% python3 -q
>>> import numpy as np
>>> np.set_printoptions(precision=1, suppress=True, linewidth=100)
>>> K = np.array([[1, 0, 0, 0, 3, 0, 1],
...     [0, 2, 1, 3, 0, 0, 0],
...     [0, 0, 3, 3, 0, 0, 0],
...     [0, 2, 2, 0, 0, 0, 0],
...     [3, 0, 0, 0, 1, 2, 1],
...     [2, 0, 0, 0, 0, 2, 0],
...     [2, 0, 0, 0, 0, 1, 3]])
>>> rng = np.random.default_rng(696)
>>> idx = rng.permutation(7)
>>> M2 = K[:, idx] * rng.choice([-1, 1], 7)
>>> M2
array([[-1,  0,  3, -1,  0,  0,  0],
       [ 0, -2,  0,  0,  3,  0,  1],
       [ 0,  0,  0,  0,  3,  0,  3],
       [ 0, -2,  0,  0,  0,  0,  2],
       [-3,  0,  1, -1,  0,  2,  0],
       [-2,  0,  0,  0,  0,  2,  0],
       [-2,  0,  0, -3,  0,  1,  0]])
>>> U, _, vt = np.linalg.svd(K.T @ M2)
>>> idx
array([0, 1, 4, 6, 3, 5, 2])
>>> M2 = np.linalg.inv(K)
>>> round(float(np.linalg.slogdet(K)[0]), 1)
1.0
>>> np.round(np.linalg.cond(K), 1)
np.float64(28.4)
>>> np.round(np.linalg.det(K) * M2, 1) + 0
array([[-144.,    0.,    0.,    0.,  432., -384.,  -96.],
       [   0.,   48.,  -48.,   48.,    0.,    0.,    0.],
       [   0.,  -48.,   48.,   48.,    0.,    0.,    0.],
       [   0.,   48.,   16.,  -48.,    0.,    0.,    0.],
       [  96.,    0.,    0.,    0.,  -96.,   96.,    0.],
       [ 144.,    0.,    0.,    0., -432.,  480.,   96.],
       [  48.,    0.,    0.,    0., -144.,   96.,   96.]])
>>> (np.abs(M2) > 1e-9).astype(int)
array([[1, 0, 0, 0, 1, 1, 1],
       [0, 1, 1, 1, 0, 0, 0],
       [0, 1, 1, 1, 0, 0, 0],
       [0, 1, 1, 1, 0, 0, 0],
       [1, 0, 0, 0, 1, 1, 0],
       [1, 0, 0, 0, 1, 1, 1],
       [1, 0, 0, 0, 1, 1, 1]])
>>> round(np.linalg.det(K) * np.linalg.det(M2), 1)
np.float64(1.0)
>>> np.allclose(M2, K.T)
False
>>> np.round(np.linalg.inv(M2), 1) + 0
array([[1., 0., 0., 0., 3., 0., 1.],
       [0., 2., 1., 3., 0., 0., 0.],
       [0., 0., 3., 3., 0., 0., 0.],
       [0., 2., 2., 0., 0., 0., 0.],
       [3., 0., 0., 0., 1., 2., 1.],
       [2., 0., 0., 0., 0., 2., 0.],
       [2., 0., 0., 0., 0., 1., 3.]])
>>> M2.round(1) + 0
array([[-0.7,  0. ,  0. ,  0. ,  2.2, -2. , -0.5],
       [ 0. ,  0.2, -0.2,  0.2,  0. ,  0. ,  0. ],
       [ 0. , -0.2,  0.2,  0.2,  0. ,  0. ,  0. ],
       [ 0. ,  0.2,  0.1, -0.2,  0. ,  0. ,  0. ],
       [ 0.5,  0. ,  0. ,  0. , -0.5,  0.5,  0. ],
       [ 0.7,  0. ,  0. ,  0. , -2.2,  2.5,  0.5],
       [ 0.2,  0. ,  0. ,  0. , -0.7,  0.5,  0.5]])
>>> q, Rm = np.linalg.qr(K)
>>> q.round(1) + 0
array([[-0.2,  0. ,  0. ,  0. ,  0.9,  0. ,  0.2],
       [ 0. , -0.7,  0.2, -0.7,  0. ,  0. ,  0. ],
       [ 0. ,  0. , -1. , -0.2,  0. ,  0. ,  0. ],
       [ 0. , -0.7, -0.2,  0.7,  0. ,  0. ,  0. ],
       [-0.7,  0. ,  0. ,  0. ,  0. ,  0. , -0.7],
       [-0.5,  0. ,  0. ,  0. , -0.2, -0.7,  0.5],
       [-0.5,  0. ,  0. ,  0. , -0.2,  0.7,  0.5]])
>>> np.trace(q @ q.T)
np.float64(7.0)
>>> np.round(q.T @ q, 1) + 0
array([[1., 0., 0., 0., 0., 0., 0.],
       [0., 1., 0., 0., 0., 0., 0.],
       [0., 0., 1., 0., 0., 0., 0.],
       [0., 0., 0., 1., 0., 0., 0.],
       [0., 0., 0., 0., 1., 0., 0.],
       [0., 0., 0., 0., 0., 1., 0.],
       [0., 0., 0., 0., 0., 0., 1.]])
>>> np.allclose(Rm.T @ Rm, K.T @ K)
True
>>> x = np.array([0, 7, 3, 4, 4, 4, 7])
>>> a = np.maximum(K @ x, 0)
>>> np.maximum(K @ (3 * x), 0)
array([57, 87, 63, 60, 57, 24, 75])
>>> K.T @ a
array([142,  98, 132, 150,  76,  79, 113])
>>> np.maximum(K @ x, 0) - np.maximum(-K @ x, 0)
array([19, 29, 21, 20, 19,  8, 25])
>>> np.flatnonzero(a > 1e-9)
array([0, 1, 2, 3, 4, 5, 6])
>>> np.sort(np.linalg.eigvals(K).real)
array([-2.3, -1.3,  0.5,  2. ,  2.2,  5.3,  5.5])
>>> (np.linalg.matrix_power((K != 0) + (K.T != 0) + np.eye(7), 7) > 0).astype(int)
array([[1, 0, 0, 0, 1, 1, 1],
       [0, 1, 1, 1, 0, 0, 0],
       [0, 1, 1, 1, 0, 0, 0],
       [0, 1, 1, 1, 0, 0, 0],
       [1, 0, 0, 0, 1, 1, 1],
       [1, 0, 0, 0, 1, 1, 1],
       [1, 0, 0, 0, 1, 1, 1]])
>>> np.flatnonzero(np.linalg.matrix_power((K != 0) + (K.T != 0) + np.eye(7), 7)[2])
array([1, 2, 3])
>>> K @ K
array([[12,  0,  0,  0,  6,  7,  7],
       [ 0, 10, 11,  9,  0,  0,  0],
       [ 0,  6, 15,  9,  0,  0,  0],
       [ 0,  4,  8, 12,  0,  0,  0],
       [12,  0,  0,  0, 10,  7,  7],
       [ 6,  0,  0,  0,  6,  4,  2],
       [10,  0,  0,  0,  6,  5, 11]])
>>> F = np.loadtxt("w.csv", delimiter=",")
>>> F
array([[ 2.,  3.,  3., -3.,  1., -3.,  4.,  2., -4.],
       [-4.,  2.,  3.,  3., -3.,  1., -3.,  4.,  2.],
       [ 2., -4.,  2.,  3.,  3., -3.,  1., -3.,  4.],
       [ 4.,  2., -4.,  2.,  3.,  3., -3.,  1., -3.],
       [-3.,  4.,  2., -4.,  2.,  3.,  3., -3.,  1.],
       [ 1., -3.,  4.,  2., -4.,  2.,  3.,  3., -3.],
       [-3.,  1., -3.,  4.,  2., -4.,  2.,  3.,  3.],
       [ 3., -3.,  1., -3.,  4.,  2., -4.,  2.,  3.],
       [ 3.,  3., -3.,  1., -3.,  4.,  2., -4.,  2.]])
>>> x = np.array([1, -3, -3, 0, -2, 0, -2, -2, -1])
>>> target = F @ x
>>> target
array([-26., -17.,   2.,  11., -26.,  -3., -14.,   2.,  11.])
>>> np.round(np.linalg.solve(F, target + F[:, 8]), 1) + 0
array([ 1., -3., -3.,  0., -2.,  0., -2., -2.,  0.])
>>> np.round(np.linalg.solve(F, F[:, 4]), 1) + 0
array([0., 0., 0., 0., 1., 0., 0., 0., 0.])
>>> np.round(np.linalg.solve(F, 3 * target), 1) + 0
array([ 3., -9., -9.,  0., -6.,  0., -6., -6., -3.])
>>> np.round(np.linalg.solve(F, target), 1) + 0
array([ 1., -3., -3.,  0., -2.,  0., -2., -2., -1.])
